In [1]: import numpy as np

In [2]: np.set_printoptions(precision=2, suppress=True, linewidth=160, floatmode="fixed")

In [3]: A = np.load("dump.npy")

In [4]: A
Out[4]: 
array([[-4, -5, -1,  2,  1],
       [-3, -2,  1, -2, -4],
       [ 2, -4,  4,  5,  5],
       [ 2, -2, -1,  5,  3],
       [ 4, -3, -4,  1,  1]])

In [5]: left, sigma, Vh = np.linalg.svd(A, full_matrices=False)

In [6]: np.allclose(left * sigma @ Vh, A)
Out[6]: True

In [7]: left.shape, sigma.shape, Vh.shape
Out[7]: ((5, 5), (5,), (5, 5))

In [8]: C2 = A.T @ A

In [9]: np.linalg.eigvalsh(C2)[::-1]
Out[9]: array([144.15,  57.39,  39.13,   9.74,   2.59])

In [10]: np.trace(C2), (A ** 2).sum()
Out[10]: (np.int64(253), np.int64(253))

In [11]: np.diag(C2)
Out[11]: array([49, 58, 35, 59, 52])

In [12]: np.allclose(C2, C2.T)
Out[12]: True

In [13]: w1 = np.array([[-4, 1, 4, -4, 1, 2],
    ...:     [-5, -3, 1, 5, -3, 1],
    ...:     [4, 1, 1, -3, 5, 0],
    ...:     [-2, 1, 3, -1, -5, -2],
    ...:     [1, 1, 2, -3, 0, 5]])

In [14]: b = np.array([3, 3, 1, 3, 2, 0])

In [15]: act = np.maximum(A @ w1 + b, 0)

In [16]: (act > 0).mean(axis=0)
Out[16]: array([0.60, 1.00, 0.60, 0.20, 0.40, 0.60])

In [17]: W2 = np.array([[0, 0, 0], [0, 0, 2], [0, 2, 2], [2, 2, 0], [1, 0, 2], [1, 1, 1]])

In [18]: (act @ W2).round(6).argmax(axis=1)
Out[18]: array([2, 0, 2, 2, 2])

In [19]: np.linalg.norm(A, axis=1)
Out[19]: array([6.86, 5.83, 9.27, 6.56, 6.56])

In [20]: round(np.linalg.norm(A[2] - A[3]), 2)
Out[20]: np.float64(5.74)

In [21]: np.round(np.linalg.norm(A) ** 2 / np.linalg.norm(A, 2) ** 2, 2)
Out[21]: np.float64(1.76)

In [22]: round(np.linalg.norm(A, 2), 2)
Out[22]: np.float64(12.01)

In [23]: A[2] @ A[3]
Out[23]: np.int64(48)

In [24]: np.round(np.linalg.norm(A, "nuc"), 2)
Out[24]: np.float64(30.57)

In [25]: F = np.loadtxt("out19.csv", delimiter=",")

In [26]: F
Out[26]: 
array([[-13.54,   3.37,   1.85,   2.98,   0.98,   0.95,  -4.71,   7.13,   7.92,   7.45],
       [-11.19,  -4.99,  -0.32,   2.43,  10.71,  -4.87,  -3.01,   2.89,   5.98,   7.24],
       [-12.10,   6.54,   2.49,   2.68,  -3.62,   3.41,  -4.61,   7.73,   7.33,   6.17],
       [  0.98, -10.94,  -2.67,  -0.27,  13.55,  -7.85,   1.55,  -4.65,  -1.34,   0.95],
       [-12.04,  -3.81,   0.03,   2.62,   9.54,  -4.10,  -3.42,   3.71,   6.55,   7.58],
       [ 11.28,  -7.49,  -2.65,  -2.51,   5.15,  -4.20,   4.46,  -7.75,  -6.94,  -5.56],
       [ -2.19, -10.47,  -2.31,   0.42,  14.18,  -7.85,   0.49,  -3.11,   0.48,   2.74],
       [-12.01,  -3.86,   0.01,   2.61,   9.59,  -4.13,  -3.40,   3.68,   6.53,   7.56],
       [-10.62,  -5.65,  -0.52,   2.30,  11.32,  -5.28,  -2.75,   2.39,   5.61,   7.00],
       [ 11.63,   4.41,   0.15,  -2.53, -10.14,   4.49,   3.22,  -3.30,  -6.28,  -7.42],
       [  0.37,  10.81,   2.53,  -0.03, -13.91,   7.90,  -1.11,   4.02,   0.57,  -1.72],
       [ -2.54, -10.37,  -2.26,   0.50,  14.20,  -7.82,   0.36,  -2.92,   0.69,   2.93],
       [-10.39,  -5.89,  -0.59,   2.24,  11.54,  -5.43,  -2.65,   2.19,   5.46,   6.90],
       [-12.47,  -3.08,   0.23,   2.72,   8.78,  -3.62,  -3.64,   4.18,   6.85,   7.73],
       [-12.96,  -2.06,   0.51,   2.83,   7.67,  -2.93,  -3.91,   4.78,   7.20,   7.87],
       [ -4.22,  -9.84,  -2.01,   0.87,  14.17,  -7.62,  -0.23,  -1.99,   1.68,   3.84],
       [  9.98,  -8.61,  -2.81,  -2.23,   7.08,  -5.15,   4.17,  -7.63,  -6.28,  -4.64],
       [ -7.30,  -8.35,  -1.41,   1.56,  13.47,  -6.87,  -1.39,  -0.08,   3.54,   5.43],
       [  3.23,  10.18,   2.16,  -0.66, -14.22,   7.76,  -0.12,   2.54,  -1.10,  -3.31],
       [-10.30,   8.37,   2.78,   2.30,  -6.65,   4.94,  -4.24,   7.67,   6.45,   4.86],
       [  5.45, -10.60,  -2.93,  -1.25,  11.37,  -7.10,   2.94,  -6.44,  -3.86,  -1.71],
       [  8.14,   7.80,   1.22,  -1.74, -13.09,   6.57,   1.72,  -0.49,  -4.05,  -5.85],
       [ -9.93,  -6.35,  -0.74,   2.14,  11.94,  -5.71,  -2.45,   1.82,   5.17,   6.69],
       [ -9.66,  -6.59,  -0.82,   2.08,  12.15,  -5.86,  -2.34,   1.61,   5.00,   6.57],
       [  0.54,  10.79,   2.52,  -0.06, -13.95,   7.90,  -1.05,   3.94,   0.47,  -1.82],
       [-12.44,   6.04,   2.39,   2.76,  -2.84,   3.01,  -4.66,   7.69,   7.49,   6.44],
       [ -7.61,  -8.15,  -1.34,   1.63,  13.34,  -6.77,  -1.51,   0.13,   3.73,   5.59],
       [ 13.29,   1.16,  -0.75,  -2.91,  -6.65,   2.32,   4.12,  -5.27,  -7.45,  -7.94],
       [  3.70,  10.03,   2.09,  -0.76, -14.21,   7.70,   0.05,   2.28,  -1.38,  -3.56],
       [ 12.91,  -5.19,  -2.23,  -2.85,   1.59,  -2.34,   4.71,  -7.56,  -7.69,  -6.83],
       [  2.01,  10.51,   2.34,  -0.39, -14.16,   7.86,  -0.55,   3.20,  -0.38,  -2.64],
       [ -7.00,  10.15,   2.95,   1.59, -10.21,   6.60,  -3.39,   6.94,   4.70,   2.68],
       [ -4.56,  -9.71,  -1.95,   0.95,  14.14,  -7.56,  -0.36,  -1.79,   1.89,   4.02],
       [  1.66,  10.59,   2.38,  -0.31, -14.12,   7.88,  -0.67,   3.38,  -0.18,  -2.44],
       [  7.19, -10.09,  -2.95,  -1.63,  10.05,  -6.53,   3.44,  -6.99,  -4.80,  -2.80],
       [ -1.98,  10.98,   2.76,   0.49, -13.20,   7.76,  -1.88,   5.10,   1.92,  -0.37],
       [ -6.27,  10.39,   2.95,   1.43, -10.78,   6.85,  -3.18,   6.72,   4.31,   2.22],
       [ -5.22,  -9.44,  -1.83,   1.09,  14.05,  -7.44,  -0.60,  -1.40,   2.28,   4.37],
       [-11.40,  -4.73,  -0.24,   2.47,  10.45,  -4.70,  -3.11,   3.08,   6.12,   7.33],
       [-13.71,   1.06,   1.31,   3.01,   3.99,  -0.75,  -4.50,   6.31,   7.85,   7.87],
       [-12.31,  -3.37,   0.15,   2.68,   9.08,  -3.81,  -3.55,   4.00,   6.74,   7.67]])

In [27]: # rank 2

In [28]: cen = F - F.mean(axis=0)

In [29]: evecs = np.linalg.svd(cen)[2][:2]

In [30]: A2 = cen - cen @ evecs.T @ evecs

In [31]: np.linalg.norm(A2, axis=1).round(6).argmax()
Out[31]: np.int64(0)

In [32]: round(np.linalg.norm(A2) / np.linalg.norm(cen), 2)
Out[32]: np.float64(0.0)

In [33]: E = np.loadtxt("arr.csv", delimiter=",")

In [34]: E
Out[34]: 
array([[0.00, 0.00, 0.00, 0.00, 0.00, 0.00, 0.00, 0.00, 0.00, 0.00, 0.00],
       [0.00, 2.00, 0.00, 0.00, 0.00, 0.00, 0.00, 0.00, 0.00, 0.00, 0.00],
       [0.00, 0.00, 1.00, 0.00, 0.00, 0.00, 0.00, 0.00, 0.00, 0.00, 0.00],
       [0.00, 0.00, 0.00, 2.00, 0.00, 0.00, 0.00, 0.00, 0.00, 0.00, 0.00],
       [0.00, 0.00, 0.00, 0.00, 0.00, 0.00, 0.00, 0.00, 0.00, 0.00, 0.00],
       [0.00, 0.00, 0.00, 0.00, 0.00, 2.00, 0.00, 0.00, 0.00, 0.00, 0.00],
       [0.00, 0.00, 0.00, 0.00, 0.00, 0.00, 2.00, 0.00, 0.00, 0.00, 0.00],
       [0.00, 0.00, 0.00, 0.00, 0.00, 0.00, 0.00, 1.00, 0.00, 0.00, 0.00],
       [0.00, 0.00, 0.00, 0.00, 0.00, 0.00, 0.00, 0.00, 0.00, 0.00, 0.00],
       [0.00, 0.00, 0.00, 0.00, 0.00, 0.00, 0.00, 0.00, 0.00, 1.00, 0.00],
       [0.00, 0.00, 0.00, 0.00, 0.00, 0.00, 0.00, 0.00, 0.00, 0.00, 1.00]])

In [35]: # symmetric

In [36]: A2 = np.array([[3, 0, 0],
    ...:     [4, 1, -1],
    ...:     [-5, -2, 1],
    ...:     [-1, 5, 0],
    ...:     [-3, -3, 0],
    ...:     [-4, 0, 3],
    ...:     [2, -1, -2],
    ...:     [-3, 5, 1],
    ...:     [3, 4, -2],
    ...:     [-1, 5, -5],
    ...:     [-2, -5, 0]])

In [37]: A2 @ E
Traceback (most recent call last):
  Cell In[37], line 1
    A2 @ E
ValueError: matmul: Input operand 1 has a mismatch in its core dimension 0, with gufunc signature (n?,k),(k,m?)->(n?,m?) (size 11 is different from 3)


In [38]: np.einsum("ik,kj->ij", E, A2)
Out[38]: 
array([[ 0.00,  0.00,  0.00],
       [ 8.00,  2.00, -2.00],
       [-5.00, -2.00,  1.00],
       [-2.00, 10.00,  0.00],
       [ 0.00,  0.00,  0.00],
       [-8.00,  0.00,  6.00],
       [ 4.00, -2.00, -4.00],
       [-3.00,  5.00,  1.00],
       [ 0.00,  0.00,  0.00],
       [-1.00,  5.00, -5.00],
       [-2.00, -5.00,  0.00]])

In [39]: np.linalg.matrix_rank(np.vstack([E, A2.T]))
Out[39]: np.int64(11)

In [40]: E @ A2
Out[40]: 
array([[ 0.00,  0.00,  0.00],
       [ 8.00,  2.00, -2.00],
       [-5.00, -2.00,  1.00],
       [-2.00, 10.00,  0.00],
       [ 0.00,  0.00,  0.00],
       [-8.00,  0.00,  6.00],
       [ 4.00, -2.00, -4.00],
       [-3.00,  5.00,  1.00],
       [ 0.00,  0.00,  0.00],
       [-1.00,  5.00, -5.00],
       [-2.00, -5.00,  0.00]])

In [41]: left, sigma, Vh = np.linalg.svd(E)

In [42]: evecs = Vh[:(sigma > 1e-8).sum()]

In [43]: rng = np.random.default_rng(607)

In [44]: x = E[8] + 2 * E[2] + rng.integers(2) * np.eye(11)[6]

In [45]: x
Out[45]: array([0.00, 0.00, 2.00, 0.00, 0.00, 0.00, 1.00, 0.00, 0.00, 0.00, 0.00])

In [46]: evecs.T @ evecs
Out[46]: 
array([[0.00, 0.00, 0.00, 0.00, 0.00, 0.00, 0.00, 0.00, 0.00, 0.00, 0.00],
       [0.00, 1.00, 0.00, 0.00, 0.00, 0.00, 0.00, 0.00, 0.00, 0.00, 0.00],
       [0.00, 0.00, 1.00, 0.00, 0.00, 0.00, 0.00, 0.00, 0.00, 0.00, 0.00],
       [0.00, 0.00, 0.00, 1.00, 0.00, 0.00, 0.00, 0.00, 0.00, 0.00, 0.00],
       [0.00, 0.00, 0.00, 0.00, 0.00, 0.00, 0.00, 0.00, 0.00, 0.00, 0.00],
       [0.00, 0.00, 0.00, 0.00, 0.00, 1.00, 0.00, 0.00, 0.00, 0.00, 0.00],
       [0.00, 0.00, 0.00, 0.00, 0.00, 0.00, 1.00, 0.00, 0.00, 0.00, 0.00],
       [0.00, 0.00, 0.00, 0.00, 0.00, 0.00, 0.00, 1.00, 0.00, 0.00, 0.00],
       [0.00, 0.00, 0.00, 0.00, 0.00, 0.00, 0.00, 0.00, 0.00, 0.00, 0.00],
       [0.00, 0.00, 0.00, 0.00, 0.00, 0.00, 0.00, 0.00, 0.00, 1.00, 0.00],
       [0.00, 0.00, 0.00, 0.00, 0.00, 0.00, 0.00, 0.00, 0.00, 0.00, 1.00]])

In [47]: np.diag(evecs.T @ evecs)
Out[47]: array([0.00, 1.00, 1.00, 1.00, 0.00, 1.00, 1.00, 1.00, 0.00, 1.00, 1.00])

In [48]: np.linalg.matrix_rank(np.vstack([E, x]))
Out[48]: np.int64(8)

In [49]: np.sort(np.linalg.eigvals(E).real)
Out[49]: array([0.00, 0.00, 0.00, 1.00, 1.00, 1.00, 1.00, 2.00, 2.00, 2.00, 2.00])

In [50]: np.flatnonzero(np.linalg.matrix_power((E != 0) + (E.T != 0) + np.eye(11), 11)[5])
Out[50]: array([5])

In [51]: E @ E
Out[51]: 
array([[0.00, 0.00, 0.00, 0.00, 0.00, 0.00, 0.00, 0.00, 0.00, 0.00, 0.00],
       [0.00, 4.00, 0.00, 0.00, 0.00, 0.00, 0.00, 0.00, 0.00, 0.00, 0.00],
       [0.00, 0.00, 1.00, 0.00, 0.00, 0.00, 0.00, 0.00, 0.00, 0.00, 0.00],
       [0.00, 0.00, 0.00, 4.00, 0.00, 0.00, 0.00, 0.00, 0.00, 0.00, 0.00],
       [0.00, 0.00, 0.00, 0.00, 0.00, 0.00, 0.00, 0.00, 0.00, 0.00, 0.00],
       [0.00, 0.00, 0.00, 0.00, 0.00, 4.00, 0.00, 0.00, 0.00, 0.00, 0.00],
       [0.00, 0.00, 0.00, 0.00, 0.00, 0.00, 4.00, 0.00, 0.00, 0.00, 0.00],
       [0.00, 0.00, 0.00, 0.00, 0.00, 0.00, 0.00, 1.00, 0.00, 0.00, 0.00],
       [0.00, 0.00, 0.00, 0.00, 0.00, 0.00, 0.00, 0.00, 0.00, 0.00, 0.00],
       [0.00, 0.00, 0.00, 0.00, 0.00, 0.00, 0.00, 0.00, 0.00, 1.00, 0.00],
       [0.00, 0.00, 0.00, 0.00, 0.00, 0.00, 0.00, 0.00, 0.00, 0.00, 1.00]])

In [52]: x = np.array([0, 1, 1, 2, -2, 2, -2, 2, -1, -2, 2])

In [53]: a = np.maximum(E @ x, 0)

In [54]: np.tanh(E @ x)
Out[54]: array([ 0.00,  0.96,  0.76,  1.00,  0.00,  1.00, -1.00,  0.96,  0.00, -0.96,  0.96])

In [55]: E.T @ a
Out[55]: array([0.00, 4.00, 1.00, 8.00, 0.00, 8.00, 0.00, 2.00, 0.00, 0.00, 2.00])

In [56]: np.flatnonzero(a > 1e-9)
Out[56]: array([ 1,  2,  3,  5,  7, 10])

In [57]: feats = np.loadtxt("test0.csv", delimiter=",")

In [58]: feats
Out[58]: 
array([[-3.03,  2.94,  2.91, -1.84, -1.08],
       [-3.13,  3.14,  2.92, -2.01, -0.85],
       [-2.85,  2.96,  3.06, -2.06, -0.95],
       [-2.89,  3.02,  2.86, -1.94, -0.92],
       [-2.90,  2.98,  3.12, -2.13, -0.95],
       [-3.15,  3.15,  2.94, -1.93, -1.01],
       [-3.01,  2.90,  2.93, -1.93, -1.16],
       [-3.01,  2.89,  3.13, -1.94, -1.01],
       [-2.95,  2.91,  2.98, -1.98, -1.07],
       [-3.15,  2.95,  2.90, -2.02, -1.04],
       [-3.07,  3.08,  3.12, -2.07, -0.92],
       [-2.95,  2.86,  2.81, -2.13, -1.17],
       [-2.87,  3.02,  3.04, -1.94, -0.98],
       [ 0.81, -1.92, -2.22, -0.94,  0.95],
       [ 1.07, -2.09, -1.95, -0.96,  1.09],
       [ 0.84, -1.94, -2.12, -0.94,  1.13],
       [ 1.07, -2.00, -1.97, -1.08,  0.94],
       [ 1.16, -1.99, -1.83, -1.13,  1.10],
       [ 0.95, -1.85, -2.02, -1.09,  1.09],
       [ 1.32, -2.10, -2.10, -1.10,  1.15],
       [ 1.12, -2.08, -2.20, -0.95,  1.07],
       [ 0.67, -1.87, -1.90, -0.99,  0.94],
       [ 0.82, -2.13, -2.16, -1.01,  1.09],
       [ 0.90, -1.94, -2.03, -0.99,  1.08],
       [ 0.99, -2.06, -1.85, -0.88,  0.99],
       [ 1.13, -1.91, -2.06, -1.00,  1.06]])

In [59]: round(feats[0] @ feats[6], 2)
Out[59]: np.float64(30.98)

In [60]: round(np.linalg.norm(feats) ** 2 / np.linalg.norm(feats, 2) ** 2, 2)
Out[60]: np.float64(1.11)

In [61]: np.round(np.linalg.norm(feats[0] - feats[6]), 2)
Out[61]: np.float64(0.13)

In [62]: np.linalg.norm(feats, axis=0)
Out[62]: array([11.40, 12.94, 13.01,  8.06,  5.27])

In [63]: round(float(np.linalg.norm(feats, 1)), 2), round(np.linalg.norm(feats, np.inf), 2)
Out[63]: (65.13, np.float64(12.26))

In [64]: C2 = np.cov(feats, rowvar=False)

In [65]: np.round(np.corrcoef(feats[:, 3], feats[:, 1])[0, 1], 2)
Out[65]: np.float64(-0.99)

In [66]: feats.std(axis=0)
Out[66]: array([2.00, 2.49, 2.51, 0.50, 1.03])

In [67]: cen = feats - feats.mean(axis=1)
Traceback (most recent call last):
  Cell In[67], line 1
    cen = feats - feats.mean(axis=1)
ValueError: operands could not be broadcast together with shapes (26,5) (26,) 


In [68]: cen = feats - feats.mean(axis=0)

In [69]: left, sigma, Vh = np.linalg.svd(cen, full_matrices=False)

In [70]: np.searchsorted(np.cumsum(sigma ** 2) / (sigma ** 2).sum(), 0.9) + 1
Out[70]: np.int64(1)

In [71]: np.round(cen.mean(axis=0), 2) + 0
Out[71]: array([0.00, 0.00, 0.00, 0.00, 0.00])

In [72]: np.round((sigma ** 2).sum() ** 2 / (sigma ** 4).sum(), 2)
Out[72]: np.float64(1.0)

In [73]: np.round(sigma ** 2 / (sigma ** 2).sum(), 2) + 0
Out[73]: array([1.00, 0.00, 0.00, 0.00, 0.00])

In [74]: np.abs(Vh[0]).argmax()
Out[74]: np.int64(2)

In [75]: np.abs(Vh[-1])
Out[75]: array([0.45, 0.51, 0.15, 0.65, 0.31])

In [76]: (np.sign(left[:, 0]) == np.sign(left[0, 0])).astype(int)
Out[76]: array([1, 1, 1, 1, 1, 1, 1, 1, 1, 1, 1, 1, 1, 0, 0, 0, 0, 0, 0, 0, 0, 0, 0, 0, 0, 0])
